% python3 -q
>>> import numpy as np
>>> np.set_printoptions(precision=3, suppress=True, linewidth=200, floatmode="fixed")
>>> X = np.load("data.npy")
>>> X
array([[ 0.000,  0.000,  0.000,  0.000],
       [-0.310, -0.565,  0.478,  0.273],
       [-0.446, -0.744,  0.653,  0.397],
       [-0.909, -0.995,  0.986,  0.869],
       [-0.808, -0.978,  0.949,  0.753],
       [ 0.310,  0.565, -0.478, -0.273],
       [-0.834, -0.984,  0.960,  0.782],
       [ 0.617,  0.894, -0.824, -0.558],
       [ 0.446,  0.744, -0.653, -0.397],
       [-0.159, -0.310,  0.254,  0.139],
       [-0.706, -0.943,  0.892,  0.647],
       [ 0.664,  0.922, -0.862, -0.604],
       [-0.446, -0.744,  0.653,  0.397],
       [-0.508, -0.808,  0.721,  0.454],
       [-0.446, -0.744,  0.653,  0.397],
       [-0.808, -0.978,  0.949,  0.753],
       [-0.778, -0.969,  0.934,  0.721],
       [ 0.380,  0.664, -0.572, -0.336]])
>>> W1 = np.array([[2, 2, -3, 2, 3, -3],
...     [2, 1, 1, 0, 1, -3],
...     [2, -2, -2, -1, -2, 0],
...     [2, 1, 3, -2, -3, -1]])
>>> b = np.array([0, 2, 0, 1, 1, 1])
>>> hid = np.maximum(X @ W1 + b, 0)
>>> np.linalg.matrix_rank(hid)
np.int64(6)
>>> (hid > 0).astype(int)
array([[0, 1, 0, 1, 1, 1],
       [0, 1, 1, 0, 0, 1],
       [0, 0, 1, 0, 0, 1],
       [0, 0, 1, 0, 0, 1],
       [0, 0, 1, 0, 0, 1],
       [1, 1, 0, 1, 1, 0],
       [0, 0, 1, 0, 0, 1],
       [1, 1, 0, 1, 1, 0],
       [1, 1, 0, 1, 1, 0],
       [0, 1, 1, 1, 0, 1],
       [0, 0, 1, 0, 0, 1],
       [1, 1, 0, 1, 1, 0],
       [0, 0, 1, 0, 0, 1],
       [0, 0, 1, 0, 0, 1],
       [0, 0, 1, 0, 0, 1],
       [0, 0, 1, 0, 0, 1],
       [0, 0, 1, 0, 0, 1],
       [1, 1, 0, 1, 1, 0]])
>>> C = np.array([[0, 1], [1, -1], [-2, 0], [1, -2], [2, -2], [0, 0]])
>>> W1 @ C
array([[ 16, -10],
       [  1,  -1],
       [ -3,  10],
       [-13,  11]])
>>> (hid @ C).round(6).argmax(axis=1)
array([0, 1, 1, 1, 1, 0, 1, 0, 0, 0, 1, 0, 1, 1, 1, 1, 1, 0])
